$ python3 -q
>>> import numpy as np
>>> np.set_printoptions(precision=2, suppress=True, linewidth=100, legacy="1.25")
>>> O, _ = np.linalg.qr(np.array([[-0.8, -1.0, -0.6, -0.5, -0.6, 0.4, 1.0, -1.7, -0.6],
...     [0.1, -0.6, -1.7, -0.6, -0.7, 1.0, -1.6, 0.9, -0.4],
...     [0.1, 0.7, 0.6, 0.2, 0.6, -0.7, -1.2, -0.6, 0.9],
...     [0.2, -0.2, -1.2, 0.9, 0.7, 0.4, -1.3, 0.2, 0.3],
...     [-1.7, 0.6, 0.6, 1.9, 0.4, 0.3, 0.8, 0.7, -2.3],
...     [0.3, -0.6, 2.1, -1.4, -0.2, 0.6, 2.0, -0.4, -2.2],
...     [0.5, 0.6, -2.0, 0.2, 1.8, -0.3, 1.2, 0.9, -0.7],
...     [-0.1, 1.3, 0.1, -0.8, -0.8, 0.5, -1.7, 0.9, 1.2],
...     [-0.2, 2.1, -1.9, -1.7, 0.2, 1.6, -1.2, -0.2, 0.4]]))
>>> arr = 2 * O
>>> arr
array([[-0.8 , -0.76,  0.64,  0.9 ,  0.41,  0.75,  0.39,  0.3 , -0.76],
       [ 0.1 , -0.39,  0.98,  0.48, -0.58, -0.57,  0.46, -1.22,  0.56],
       [ 0.1 ,  0.48, -0.47, -0.31,  0.36,  0.6 ,  1.66, -0.4 ,  0.15],
       [ 0.2 , -0.11,  0.62, -0.67,  0.06, -1.17,  0.72,  0.68, -0.86],
       [-1.7 ,  0.21, -0.18, -0.6 ,  0.34, -0.51, -0.14, -0.5 ,  0.14],
       [ 0.3 , -0.37, -0.98,  0.91,  0.95, -0.93,  0.04, -0.4 , -0.24],
       [ 0.5 ,  0.46,  0.81, -0.46,  1.19,  0.34, -0.55, -0.79, -0.46],
       [-0.1 ,  0.86, -0.32,  0.38, -0.9 ,  0.02, -0.1 , -0.62, -1.34],
       [-0.2 ,  1.38,  0.54,  0.93,  0.31, -0.35,  0.1 ,  0.63,  0.52]])
>>> theta = np.radians(30)
>>> R = np.eye(9)
>>> R[2, 2] = R[5, 5] = np.cos(theta)
>>> R[2, 5], R[5, 2] = -np.sin(theta), np.sin(theta)
>>> R
array([[ 1.  ,  0.  ,  0.  ,  0.  ,  0.  ,  0.  ,  0.  ,  0.  ,  0.  ],
       [ 0.  ,  1.  ,  0.  ,  0.  ,  0.  ,  0.  ,  0.  ,  0.  ,  0.  ],
       [ 0.  ,  0.  ,  0.87,  0.  ,  0.  , -0.5 ,  0.  ,  0.  ,  0.  ],
       [ 0.  ,  0.  ,  0.  ,  1.  ,  0.  ,  0.  ,  0.  ,  0.  ,  0.  ],
       [ 0.  ,  0.  ,  0.  ,  0.  ,  1.  ,  0.  ,  0.  ,  0.  ,  0.  ],
       [ 0.  ,  0.  ,  0.5 ,  0.  ,  0.  ,  0.87,  0.  ,  0.  ,  0.  ],
       [ 0.  ,  0.  ,  0.  ,  0.  ,  0.  ,  0.  ,  1.  ,  0.  ,  0.  ],
       [ 0.  ,  0.  ,  0.  ,  0.  ,  0.  ,  0.  ,  0.  ,  1.  ,  0.  ],
       [ 0.  ,  0.  ,  0.  ,  0.  ,  0.  ,  0.  ,  0.  ,  0.  ,  1.  ]])
>>> other = arr @ R.T
>>> round(float(np.linalg.det(R)), 2), round(np.trace(R), 2)
(1.0, 8.73)
>>> np.allclose(np.linalg.norm(arr, axis=1), np.linalg.norm(other, axis=1))
True
